$ python3 -q
>>> import numpy as np
>>> np.set_printoptions(precision=2, suppress=True, linewidth=160, floatmode="fixed")
>>> M = np.loadtxt("data.csv", delimiter=",")
>>> M
array([[ 2.00,  0.00,  0.00, -2.00,  0.00,  0.00],
       [ 0.00,  0.00,  0.00,  0.00,  0.00,  0.00],
       [ 0.00,  0.00,  0.00,  0.00,  0.00,  0.00]])
>>> # row 0 dominates
>>> [round(float(x), 2) for x in np.linalg.svd(M, compute_uv=False)[:3]]
[2.83, 0.0, 0.0]
>>> round(np.linalg.norm(M, 2) / np.linalg.norm(M), 2)
np.float64(1.0)
>>> np.linalg.norm(M, axis=0)
array([2.00, 0.00, 0.00, 2.00, 0.00, 0.00])
>>> M[2] @ M[1]
np.float64(0.0)
>>> np.round(np.linalg.norm(M[2] - M[1]), 2)
np.float64(0.0)
>>> round(float(np.linalg.norm(M, "nuc")), 2)
2.83
>>> np.round(np.linalg.norm(M, 2), 2)
np.float64(2.83)
>>> round(np.linalg.norm(M) ** 2 / np.linalg.norm(M, 2) ** 2, 2)
np.float64(1.0)
>>> round(np.linalg.norm(M[2], 1), 2), np.round(np.linalg.norm(M[2], np.inf), 2)
(np.float64(0.0), np.float64(0.0))
>>> rng = np.random.default_rng(16)
>>> A2 = M + rng.integers(-2, 3, (3, 1)) @ rng.integers(-2, 3, (1, 6))
>>> A2
array([[ 2.00,  0.00,  0.00, -2.00,  0.00,  0.00],
       [ 0.00,  0.00,  0.00,  0.00,  0.00,  0.00],
       [ 0.00,  2.00, -4.00,  0.00, -2.00, -4.00]])
>>> np.linalg.matrix_rank(A2 - M, tol=1e-8)
np.int64(1)
>>> np.linalg.svd(A2 - M, compute_uv=False)
array([6.32, 0.00, 0.00])
>>> U, sv, VT = np.linalg.svd(M)
>>> np.argmax(sv[:-1] / (sv[1:] + 1e-6)) + 1
np.int64(1)
>>> A2 = U[:, :1] @ np.diag(sv[:1]) @ VT[:1]
>>> np.linalg.matrix_rank(A2)
np.int64(1)
>>> A2
array([[ 2.00,  0.00,  0.00, -2.00,  0.00,  0.00],
       [ 0.00,  0.00,  0.00,  0.00,  0.00,  0.00],
       [ 0.00,  0.00,  0.00,  0.00,  0.00,  0.00]])
>>> X = np.loadtxt("m.csv", delimiter=",")
>>> X
array([[ 0.81,  0.00,  0.59,  0.00],
       [ 0.00,  1.00,  0.00,  0.00],
       [-0.59,  0.00,  0.81,  0.00],
       [ 0.00,  0.00,  0.00,  1.00]])
>>> A2 = X / np.sqrt((X ** 2).mean(axis=1, keepdims=True))
>>> np.linalg.matrix_rank(A2) == np.linalg.matrix_rank(X)
np.True_
>>> X - X.mean(axis=1, keepdims=True)
array([[ 0.46, -0.35,  0.24, -0.35],
       [-0.25,  0.75, -0.25, -0.25],
       [-0.64, -0.06,  0.75, -0.06],
       [-0.25, -0.25, -0.25,  0.75]])
>>> np.linalg.matrix_rank(X - X.mean(axis=1, keepdims=True))
np.int64(3)
>>> np.round(X @ X.T, 2) + 0
array([[1.00, 0.00, 0.00, 0.00],
       [0.00, 1.00, 0.00, 0.00],
       [0.00, 0.00, 1.00, 0.00],
       [0.00, 0.00, 0.00, 1.00]])
>>> round(float(np.einsum("ij,ji->", X, X)), 2)
2.62
>>> round(np.linalg.det(X.T), 2)
np.float64(1.0)
>>> round(float(np.einsum("ii->", X)), 2)
3.62
>>> A = np.load("arr.npy")
>>> A
array([[ 2, -1,  2, -3,  1,  0],
       [ 0,  2, -1,  2, -3,  1],
       [ 1,  0,  2, -1,  2, -3],
       [-3,  1,  0,  2, -1,  2],
       [ 2, -3,  1,  0,  2, -1],
       [-1,  2, -3,  1,  0,  2]])
>>> A2 = A + rng.integers(-2, 3, (6, 1)) @ rng.integers(-2, 3, (1, 6))
>>> A2
array([[ 4,  1,  0, -5,  3, -2],
       [ 0,  2, -1,  2, -3,  1],
       [-3, -4,  6,  3, -2,  1],
       [-5, -1,  2,  4, -3,  4],
       [ 6,  1, -3, -4,  6, -5],
       [-5, -2,  1,  5, -4,  6]])
>>> A2 - A
array([[ 2,  2, -2, -2,  2, -2],
       [ 0,  0,  0,  0,  0,  0],
       [-4, -4,  4,  4, -4,  4],
       [-2, -2,  2,  2, -2,  2],
       [ 4,  4, -4, -4,  4, -4],
       [-4, -4,  4,  4, -4,  4]])
>>> np.abs(A2 - A).sum(axis=1)
array([12,  0, 24, 12, 24, 24])
>>> np.linalg.matrix_power(A, 3)
array([[ 134, -123,  120, -127,  111, -114],
       [-114,  134, -123,  120, -127,  111],
       [ 111, -114,  134, -123,  120, -127],
       [-127,  111, -114,  134, -123,  120],
       [ 120, -127,  111, -114,  134, -123],
       [-123,  120, -127,  111, -114,  134]])
>>> np.trace(A)
np.int64(12)
>>> assert A == A.T
Traceback (most recent call last):
  File "<python-input-42>", line 1, in <module>
    assert A == A.T
           ^^^^^^^^
ValueError: The truth value of an array with more than one element is ambiguous. Use a.any() or a.all()
>>> (A + A.T) / 2
array([[ 2.00, -0.50,  1.50, -3.00,  1.50, -0.50],
       [-0.50,  2.00, -0.50,  1.50, -3.00,  1.50],
       [ 1.50, -0.50,  2.00, -0.50,  1.50, -3.00],
       [-3.00,  1.50, -0.50,  2.00, -0.50,  1.50],
       [ 1.50, -3.00,  1.50, -0.50,  2.00, -0.50],
       [-0.50,  1.50, -3.00,  1.50, -0.50,  2.00]])
>>> np.fft.fft(A[0])
array([ 1.00+0.00j,  3.00+0.00j, -2.00+1.73j,  9.00+0.00j, -2.00-1.73j,  3.00+0.00j])
>>> (A @ A)[0]
array([ 17, -10,  10, -16,  14, -14])
>>> arr = np.array([[-1.97, 3.96, 22.04, 1.13],
...     [-16.0, 24.98, -18.94, 2.06],
...     [-12.01, 18.98, -1.07, 1.99],
...     [-19.97, 28.02, 2.0, 5.0],
...     [4.0, -5.94, -3.94, -1.04],
...     [11.98, -15.07, 14.88, -3.04]])
>>> labels = rng.permutation(4)
>>> A2 = arr[:, labels] * rng.choice([-1, 1], 4)
>>> A2
array([[ 22.04,   1.97,  -3.96,   1.13],
       [-18.94,  16.00, -24.98,   2.06],
       [ -1.07,  12.01, -18.98,   1.99],
       [  2.00,  19.97, -28.02,   5.00],
       [ -3.94,  -4.00,   5.94,  -1.04],
       [ 14.88, -11.98,  15.07,  -3.04]])
>>> U, _, VT = np.linalg.svd(arr.T @ A2)
>>> np.round(U @ VT, 2) + 0
array([[ 0.00, -1.00,  0.00,  0.00],
       [ 0.00,  0.00, -1.00,  0.00],
       [ 1.00,  0.00,  0.00,  0.00],
       [ 0.00,  0.00,  0.00,  1.00]])
>>> vec = np.array([9, -1, 4, 4])
>>> y = A2 @ vec
>>> c, lr = np.zeros(4), 1 / np.linalg.norm(A2, 2) ** 2
>>> for i in range(30):
...     c -= lr * A2.T @ (A2 @ c - y)
...     if i % 10 == 0: print(i, round(np.linalg.norm(A2 @ c - y), 2))
... 
0 167.04
10 12.67
20 10.14
>>> round(float(np.linalg.cond(A2)), 2)
581.05
>>> hat = arr @ np.linalg.solve(arr.T @ arr, arr.T)
>>> np.round((np.eye(6) - hat) @ arr, 2) + 0
array([[0.00, 0.00, 0.00, 0.00],
       [0.00, 0.00, 0.00, 0.00],
       [0.00, 0.00, 0.00, 0.00],
       [0.00, 0.00, 0.00, 0.00],
       [0.00, 0.00, 0.00, 0.00],
       [0.00, 0.00, 0.00, 0.00]])
>>> hat @ arr[:, 1]
array([  3.96,  24.98,  18.98,  28.02,  -5.94, -15.07])
>>> vec = np.array([-1, 2, 1, -1])
>>> arr @ np.eye(4)[0]
array([ -1.97, -16.00, -12.01, -19.97,   4.00,  11.98])
>>> arr @ vec
array([ 30.80,  44.96,  46.91,  73.01, -18.78, -24.20])
>>> np.einsum("ij,j->i", arr, vec)
array([ 30.80,  44.96,  46.91,  73.01, -18.78, -24.20])
>>> (arr @ vec).argmax()
np.int64(3)
>>> (arr * vec).sum(axis=1)
array([ 30.80,  44.96,  46.91,  73.01, -18.78, -24.20])
>>> arr * vec
array([[  1.97,   7.92,  22.04,  -1.13],
       [ 16.00,  49.96, -18.94,  -2.06],
       [ 12.01,  37.96,  -1.07,  -1.99],
       [ 19.97,  56.04,   2.00,  -5.00],
       [ -4.00, -11.88,  -3.94,   1.04],
       [-11.98, -30.14,  14.88,   3.04]])
>>> Q, V = np.linalg.qr(arr[:, :2])[0], np.linalg.qr(arr[:, 2:])[0]
>>> sv = np.linalg.svd(Q.T @ V, compute_uv=False)
>>> sv
array([1.00, 0.12])
>>> np.round(np.linalg.norm(Q @ Q.T - V @ V.T, 2), 2)
np.float64(0.99)
>>> m1 = np.load("x.npy")
>>> m1
array([[-3, -2, -1,  0,  1],
       [ 2,  3,  4,  5,  6],
       [ 7,  8,  9, 10, 11],
       [12, 13, 14, 15, 16],
       [17, 18, 19, 20, 21]])
>>> np.round(np.sort(np.abs(np.linalg.eigvals(m1))), 2) + 0
array([ 0.00,  0.00,  0.00,  5.00, 50.00])
>>> round(np.abs(np.linalg.eigvals(m1)).max(), 2)
np.float64(50.0)
>>> np.trace(m1)
np.int64(45)
>>> np.allclose(m1 @ m1.T, m1.T @ m1)
False
>>> m1 @ m1
array([[  15,   10,    5,    0,   -5],
       [ 190,  210,  230,  250,  270],
       [ 365,  410,  455,  500,  545],
       [ 540,  610,  680,  750,  820],
       [ 715,  810,  905, 1000, 1095]])
>>> assert m1 == m1.T
Traceback (most recent call last):
  File "<python-input-78>", line 1, in <module>
    assert m1 == m1.T
           ^^^^^^^^^^
ValueError: The truth value of an array with more than one element is ambiguous. Use a.any() or a.all()
>>> def softmax(z):
...     e = np.exp(z - z.max(axis=-1, keepdims=True))
...     return e / e.sum(axis=-1, keepdims=True)
... 
>>> softmax(m1).sum(axis=1)
array([1.00, 1.00, 1.00, 1.00, 1.00])
>>> att = m1 @ m1.T / np.sqrt(5)
>>> np.round(softmax(att + np.triu(np.full(att.shape, -np.inf), 1)), 2) + 0
array([[1.00, 0.00, 0.00, 0.00, 0.00],
       [0.00, 1.00, 0.00, 0.00, 0.00],
       [0.00, 0.00, 1.00, 0.00, 0.00],
       [0.00, 0.00, 0.00, 1.00, 0.00],
       [0.00, 0.00, 0.00, 0.00, 1.00]])
>>> [round(float(x), 2) for x in np.linalg.svd(m1, compute_uv=False)[:3]]
[57.5, 4.35, 0.0]
>>> np.linalg.cond(m1) > 100
np.True_
>>> np.linalg.lstsq(m1[:-1].T, m1[-1])[2]
np.int32(2)
>>> np.allclose(m1[:-1].T @ np.linalg.lstsq(m1[:-1].T, m1[-1])[0], m1[-1])
True
>>> K = np.load("run13.npy")
>>> K
array([[206, 115, 160,  75, 122, 114,  77],
       [115, 184, 140, 130, 145, 137,  94],
       [160, 140, 232, 138, 132, 156, 115],
       [ 75, 130, 138, 166, 133,  97, 112],
       [122, 145, 132, 133, 189, 113, 122],
       [114, 137, 156,  97, 113, 158,  67],
       [ 77,  94, 115, 112, 122,  67, 110]])
>>> vec = np.ones(7)
>>> for _ in range(4):
...     vec = K @ vec
...     vec /= np.linalg.norm(vec)
...     print(round(vec @ K @ vec, 2))
... 
903.94
903.98
903.98
903.98
>>> vec
array([0.37, 0.40, 0.46, 0.36, 0.40, 0.36, 0.29])
>>> np.round(np.linalg.eigvalsh(K)[-1], 2)
np.float64(903.98)
